$ python3 -q
>>> import numpy as np
>>> import numpy.linalg as la
>>> np.set_printoptions(precision=2, suppress=True, linewidth=200)
>>> tidy = lambda a: np.round(a, 2) + 0
>>> A = np.load("sample12.npy")
>>> A
array([[9, 0, 3],
       [0, 3, 0],
       [3, 0, 4]])
>>> A @ A
array([[90,  0, 39],
       [ 0,  9,  0],
       [39,  0, 25]])
>>> (la.matrix_power((A != 0) + (A.T != 0) + np.eye(3), 3) > 0).astype(int)
array([[1, 0, 1],
       [0, 1, 0],
       [1, 0, 1]])
>>> tidy(np.sort(la.eigvals(A).real))
array([ 2.59,  3.  , 10.41])
>>> (A != 0).astype(int)
array([[1, 0, 1],
       [0, 1, 0],
       [1, 0, 1]])
>>> hat = np.triu(np.array([[0, 3, 0], [1, 2, 1], [3, 2, 0]]), 1) + np.eye(3)
>>> B = hat @ A @ la.inv(hat)
>>> print(np.trace(B), np.trace(A))
16.0 16
>>> print(hat @ A - A @ hat)
[[  0. -18.   0.]
 [  3.   0.   1.]
 [  0.  -9.   0.]]
>>> B = np.array([[3, 1], [3, 3], [2, 2]])
>>> print(np.vstack([A, B.T]).shape)
(5, 3)
>>> np.einsum("ij,ij->i", A, A)
array([90,  9, 25])
>>> np.einsum("ij->j", A)
array([12,  3,  7])
>>> la.matrix_rank(A @ B)
np.int64(2)
>>> np.einsum("ik,kj->ji", A, B)
array([[33,  9, 17],
       [15,  9, 11]])
>>> np.einsum("ik,kj->ij", A, B)
array([[33, 15],
       [ 9,  9],
       [17, 11]])
>>> A @ B
array([[33, 15],
       [ 9,  9],
       [17, 11]])
>>> np.kron(np.eye(2, dtype=int), A)
array([[9, 0, 3, 0, 0, 0],
       [0, 3, 0, 0, 0, 0],
       [3, 0, 4, 0, 0, 0],
       [0, 0, 0, 9, 0, 3],
       [0, 0, 0, 0, 3, 0],
       [0, 0, 0, 3, 0, 4]])
>>> print(tidy(la.eigvals(A)))
[10.41  2.59  3.  ]
>>> tidy(la.det(A.T))
np.float64(81.0)
>>> print(np.einsum("ii->", A))
16
>>> gram = A.T @ A
>>> (A @ A.T).shape
(3, 3)
>>> gram
array([[90,  0, 39],
       [ 0,  9,  0],
       [39,  0, 25]])
>>> np.allclose(gram, gram.T)
True
>>> tidy(la.eigvalsh(gram)[::-1])
array([108.27,   9.  ,   6.73])
>>> feats = np.load("case12.npy")
>>> feats
array([[0.5 , 0.  , 0.  , 0.  , 0.  , 0.5 , 0.  ],
       [0.25, 0.25, 0.  , 0.25, 0.  , 0.25, 0.  ],
       [0.25, 0.25, 0.25, 0.  , 0.  , 0.  , 0.25],
       [0.  , 0.  , 0.  , 0.5 , 0.5 , 0.  , 0.  ],
       [0.  , 0.  , 0.  , 0.  , 1.  , 0.  , 0.  ],
       [0.  , 0.  , 0.33, 0.  , 0.  , 0.67, 0.  ],
       [0.  , 0.2 , 0.2 , 0.2 , 0.  , 0.  , 0.4 ]])
>>> left, sv, Vt = la.svd(A, full_matrices=False)
>>> np.allclose(left * sv @ Vt, A)
True
>>> tidy(np.abs(Vt[0]))
array([0.91, 0.  , 0.42])
>>> tidy(sv)
array([10.41,  3.  ,  2.59])
>>> print(np.abs(left[:, 0]).round(6).argmax())
0
>>> print(tidy(np.sqrt((sv ** 2).sum())), tidy(la.norm(A)))
11.14 11.14
>>> tidy(left.T @ A @ Vt.T)
array([[10.41,  0.  ,  0.  ],
       [ 0.  ,  3.  ,  0.  ],
       [ 0.  ,  0.  ,  2.59]])
>>> f = np.array([3, -2, 8, 0, 1, -2, 0])
>>> B = feats + np.outer(f, np.eye(7)[1])
>>> B
array([[ 0.5 ,  3.  ,  0.  ,  0.  ,  0.  ,  0.5 ,  0.  ],
       [ 0.25, -1.75,  0.  ,  0.25,  0.  ,  0.25,  0.  ],
       [ 0.25,  8.25,  0.25,  0.  ,  0.  ,  0.  ,  0.25],
       [ 0.  ,  0.  ,  0.  ,  0.5 ,  0.5 ,  0.  ,  0.  ],
       [ 0.  ,  1.  ,  0.  ,  0.  ,  1.  ,  0.  ,  0.  ],
       [ 0.  , -2.  ,  0.33,  0.  ,  0.  ,  0.67,  0.  ],
       [ 0.  ,  0.2 ,  0.2 ,  0.2 ,  0.  ,  0.  ,  0.4 ]])
>>> la.matrix_rank(la.inv(B) - la.inv(feats), tol=1e-8)
np.int64(1)
>>> T = np.stack([feats, 3 * feats, feats[::-1]])
>>> print(la.matrix_rank(T.reshape(3, -1)))
2
>>> (T @ feats.T).shape
(3, 7, 7)
>>> tidy(la.norm(T, axis=(1, 2)))
array([1.83, 5.48, 1.83])
>>> q, V = la.qr(A[:, :2])[0], la.qr(A[:, 2:])[0]
>>> sv = la.svd(q.T @ V, compute_uv=False)
>>> tidy(np.degrees(np.arccos(sv.clip(0, 1))))
array([34.7])
>>> f, g = feats[5], feats[0]
>>> tidy(f @ f)
np.float64(0.56)
>>> p = (f @ g) / (f @ f) * f
>>> tidy(g - p)
array([ 0.5,  0. , -0.2,  0. ,  0. ,  0.1,  0. ])
>>> tidy(np.outer(f, g))
array([[0.  , 0.  , 0.  , 0.  , 0.  , 0.  , 0.  ],
       [0.  , 0.  , 0.  , 0.  , 0.  , 0.  , 0.  ],
       [0.16, 0.  , 0.  , 0.  , 0.  , 0.16, 0.  ],
       [0.  , 0.  , 0.  , 0.  , 0.  , 0.  , 0.  ],
       [0.  , 0.  , 0.  , 0.  , 0.  , 0.  , 0.  ],
       [0.34, 0.  , 0.  , 0.  , 0.  , 0.34, 0.  ],
       [0.  , 0.  , 0.  , 0.  , 0.  , 0.  , 0.  ]])
>>> print(la.matrix_rank(np.outer(f, g)))
1
>>> print(tidy((g - p) @ f))
0.0
>>> print(tidy(la.norm(f + g) ** 2 + la.norm(f - g) ** 2))
2.12
>>> B = np.array([[1, -1], [-3, -3], [-3, -1]])
>>> K = np.tile(B, (2, 3))
>>> K
array([[ 1, -1,  1, -1,  1, -1],
       [-3, -3, -3, -3, -3, -3],
       [-3, -1, -3, -1, -3, -1],
       [ 1, -1,  1, -1,  1, -1],
       [-3, -3, -3, -3, -3, -3],
       [-3, -1, -3, -1, -3, -1]])
>>> T = np.stack([K, 3 * K, K[::-1]])
>>> la.matrix_rank(T.reshape(3, -1))
np.int64(2)
>>> T.sum(axis=0)
array([[  1,  -5,   1,  -5,   1,  -5],
       [-15, -15, -15, -15, -15, -15],
       [-11,  -5, -11,  -5, -11,  -5],
       [  1,  -5,   1,  -5,   1,  -5],
       [-15, -15, -15, -15, -15, -15],
       [-11,  -5, -11,  -5, -11,  -5]])
>>> np.einsum("bij,cij->bc", T, T)
array([[ 180,  540,   84],
       [ 540, 1620,  252],
       [  84,  252,  180]])
>>> left, sv, Vt = la.svd(K)
>>> np.argmax(sv[:-1] / (sv[1:] + 1e-6)) + 1
np.int64(2)
>>> tidy(sv)
array([12.66,  4.45,  0.  ,  0.  ,  0.  ,  0.  ])
>>> B = left[:, :2] @ np.diag(sv[:2]) @ Vt[:2]
>>> tidy(la.norm(K - B, 2)), tidy(sv[2])
(np.float64(0.0), np.float64(0.0))
>>> la.matrix_rank(K, rtol=0.05)
np.int64(2)
>>> la.matrix_rank(B)
np.int64(2)
>>> tidy(la.norm(K - B) / la.norm(K))
np.float64(0.0)
>>> la.matrix_rank(K, rtol=0.1)
np.int64(2)
>>> print(np.argsort(-la.norm(K, axis=0).round(6), kind="stable")[:3])
[0 2 4]
>>> W0 = -2 * np.eye(10) + np.ones((10, 10))
>>> W0
array([[-1.,  1.,  1.,  1.,  1.,  1.,  1.,  1.,  1.,  1.],
       [ 1., -1.,  1.,  1.,  1.,  1.,  1.,  1.,  1.,  1.],
       [ 1.,  1., -1.,  1.,  1.,  1.,  1.,  1.,  1.,  1.],
       [ 1.,  1.,  1., -1.,  1.,  1.,  1.,  1.,  1.,  1.],
       [ 1.,  1.,  1.,  1., -1.,  1.,  1.,  1.,  1.,  1.],
       [ 1.,  1.,  1.,  1.,  1., -1.,  1.,  1.,  1.,  1.],
       [ 1.,  1.,  1.,  1.,  1.,  1., -1.,  1.,  1.,  1.],
       [ 1.,  1.,  1.,  1.,  1.,  1.,  1., -1.,  1.,  1.],
       [ 1.,  1.,  1.,  1.,  1.,  1.,  1.,  1., -1.,  1.],
       [ 1.,  1.,  1.,  1.,  1.,  1.,  1.,  1.,  1., -1.]])
>>> f, g = W0[1], W0[3]
>>> print(f @ f)
10.0
>>> p = (f @ g) / (f @ f) * f
>>> print(la.matrix_rank(np.outer(f, g)))
1
>>> tidy(la.norm(f + g) ** 2 + la.norm(f - g) ** 2)
np.float64(40.0)
>>> tidy((g - p) @ f)
np.float64(0.0)
>>> data = np.load("mat.npy")
>>> data
array([[1.  , 0.9 , 0.81, 0.73],
       [0.9 , 1.  , 0.9 , 0.81],
       [0.81, 0.9 , 1.  , 0.9 ],
       [0.73, 0.81, 0.9 , 1.  ]])
>>> q = data.astype(float).copy()
>>> for j in range(4):
...     q[:, j] -= q[:, :j] @ (q[:, :j].T @ q[:, j])
...     q[:, j] /= la.norm(q[:, j])
... 
>>> tidy(q.T @ data)
array([[1.73, 1.8 , 1.78, 1.68],
       [0.  , 0.17, 0.27, 0.3 ],
       [0.  , 0.  , 0.16, 0.23],
       [0.  , 0.  , 0.  , 0.14]])
>>> print(tidy(q))
[[ 0.58 -0.82  0.    0.  ]
 [ 0.52  0.37 -0.77  0.  ]
 [ 0.47  0.33  0.47 -0.67]
 [ 0.42  0.29  0.43  0.74]]
>>> x0 = np.array([2, -3, -2, -1])
>>> rhs = data @ x0
>>> tidy(rhs)
array([-3.05, -3.81, -3.98, -3.77])
>>> print(tidy(la.solve(data, rhs + data[:, 3])))
[ 2. -3. -2.  0.]
>>> print(tidy(la.solve(data.T, data[0])))
[1. 0. 0. 0.]
>>> x0 = np.array([0, 2, 1, 2])
>>> rhs = data @ x0
>>> coef, lr = np.zeros(4), 1 / la.norm(data, 2) ** 2
>>> for i in range(200):
...     coef -= lr * data.T @ (data @ coef - rhs)
...     if i % 50 == 0: print(i, round(la.norm(data @ coef - rhs), 2))
... 
0 0.32
50 0.23
100 0.17
150 0.13
>>> print(tidy(la.cond(data)))
57.63
>>> tidy(la.norm(data, 2))
np.float64(3.53)
>>> tidy(la.norm(data, "nuc"))
np.float64(4.0)
>>> tidy(data[1] @ data[2])
np.float64(3.26)
>>> M = np.loadtxt("layer4.csv", delimiter=",")
>>> M
array([[ 3., -4.,  2., -2.],
       [-2., -5.,  3.,  5.],
       [-5.,  1.,  2.,  2.],
       [ 5.,  5., -1.,  2.]])
>>> x0 = np.array([2, 2, 0, -2])
>>> rhs = M @ x0
>>> coef, lr = np.zeros(4), 1 / la.norm(M, 2) ** 2
>>> for i in range(25):
...     coef -= lr * M.T @ (M @ coef - rhs)
...     if i % 5 == 0: print(i, round(la.norm(M @ coef - rhs), 2))
... 
0 4.11
5 2.04
10 1.67
15 1.39
20 1.16
>>> tidy(la.cond(M))
np.float64(5.3)
>>> tidy(coef)
array([ 1.97,  1.82, -0.48, -1.85])
>>> hat = np.triu(np.array([[3, 2, 1, 1], [1, 3, 3, 2], [3, 0, 1, 2], [0, 1, 2, 2]]), 1) + np.eye(4)
>>> B = hat @ M @ la.inv(hat)
>>> print(la.matrix_rank(B))
4
>>> B
array([[ -1.,  -6.,  28., -31.],
       [ -7.,  22., -52.,  82.],
       [  5.,   1.,  -8.,  15.],
       [  5.,  -5.,   9., -11.]])
>>> x0 = np.array([1, -4, 2, -2])
>>> (M @ x0).argmax()
np.int64(0)
>>> M @ np.ones(4)
array([-1.,  1.,  0., 11.])
>>> q, V = la.qr(M[:, :2])[0], la.qr(M[:, 2:])[0]
>>> sv = la.svd(q.T @ V, compute_uv=False)
>>> tidy(np.degrees(np.arccos(sv.clip(0, 1))))
array([34.08, 72.79])
>>> print(tidy(la.norm(q @ q.T - V @ V.T, 2)))
0.96
>>> tidy(la.det(M.T))
np.float64(-745.0)
>>> np.einsum("ij,ji->", M, M)
np.float64(70.0)
>>> np.kron(np.eye(2, dtype=int), M)
array([[ 3., -4.,  2., -2.,  0., -0.,  0., -0.],
       [-2., -5.,  3.,  5., -0., -0.,  0.,  0.],
       [-5.,  1.,  2.,  2., -0.,  0.,  0.,  0.],
       [ 5.,  5., -1.,  2.,  0.,  0., -0.,  0.],
       [ 0., -0.,  0., -0.,  3., -4.,  2., -2.],
       [-0., -0.,  0.,  0., -2., -5.,  3.,  5.],
       [-0.,  0.,  0.,  0., -5.,  1.,  2.,  2.],
       [ 0.,  0., -0.,  0.,  5.,  5., -1.,  2.]])
>>> tidy(la.eigvals(M).sum().real)
np.float64(2.0)
>>> tidy(la.det(M[::-1]))
np.float64(-745.0)
>>> tidy(np.poly(M))
array([   1.,   -2.,  -33.,  293., -745.])
>>> E = np.maximum(np.array([[0, 1, -1, 3],
...     [0, 0, -3, 1],
...     [-1, -3, -2, 0],
...     [2, 3, 2, -2],
...     [0, 0, 3, -3],
...     [-1, -3, 2, 0],
...     [2, 0, -3, -3],
...     [-3, -1, -1, -1],
...     [3, 3, 3, 3],
...     [2, 1, 2, -2]]) @ np.array([[8, 9, 3, 7, 2, 0, 6, 8],
...     [6, 8, 0, 9, 0, 3, 3, 0],
...     [0, 3, 8, 5, 2, 1, 8, 8],
...     [7, 3, 9, 7, 2, 3, 1, 3]]) + np.array([0, 1, 2, 2, 0, 1, 0, 1]), 0)
>>> E
array([[27, 15, 21, 27,  4, 12,  0,  2],
       [ 7,  0,  0,  0,  0,  1,  0,  0],
       [ 0,  0,  0,  0,  0,  0,  0,  0],
       [20, 43,  6, 39,  4,  6, 35, 27],
       [ 0,  1,  0,  0,  0,  0, 21, 16],
       [ 0,  0, 15,  0,  2,  0,  1,  9],
       [ 0,  1,  0,  0,  0,  0,  0,  0],
       [ 0,  0,  0,  0,  0,  0,  0,  0],
       [63, 70, 62, 86, 18, 22, 54, 58],
       [ 8, 27,  6, 21,  4,  0, 29, 27]])
>>> B = E[0, 0] * E[1:] - np.outer(E[1:, 0], E[0])
>>> B
array([[   0, -105, -147, -189,  -28,  -57,    0,  -14],
       [   0,    0,    0,    0,    0,    0,    0,    0],
       [   0,  861, -258,  513,   28,  -78,  945,  689],
       [   0,   27,    0,    0,    0,    0,  567,  432],
       [   0,    0,  405,    0,   54,    0,   27,  243],
       [   0,   27,    0,    0,    0,    0,    0,    0],
       [   0,    0,    0,    0,    0,    0,    0,    0],
       [   0,  945,  351,  621,  234, -162, 1458, 1440],
       [   0,  609,   -6,  351,   76,  -96,  783,  713]])
>>> la.matrix_rank(B), la.matrix_rank(E)
(np.int64(7), np.int64(8))
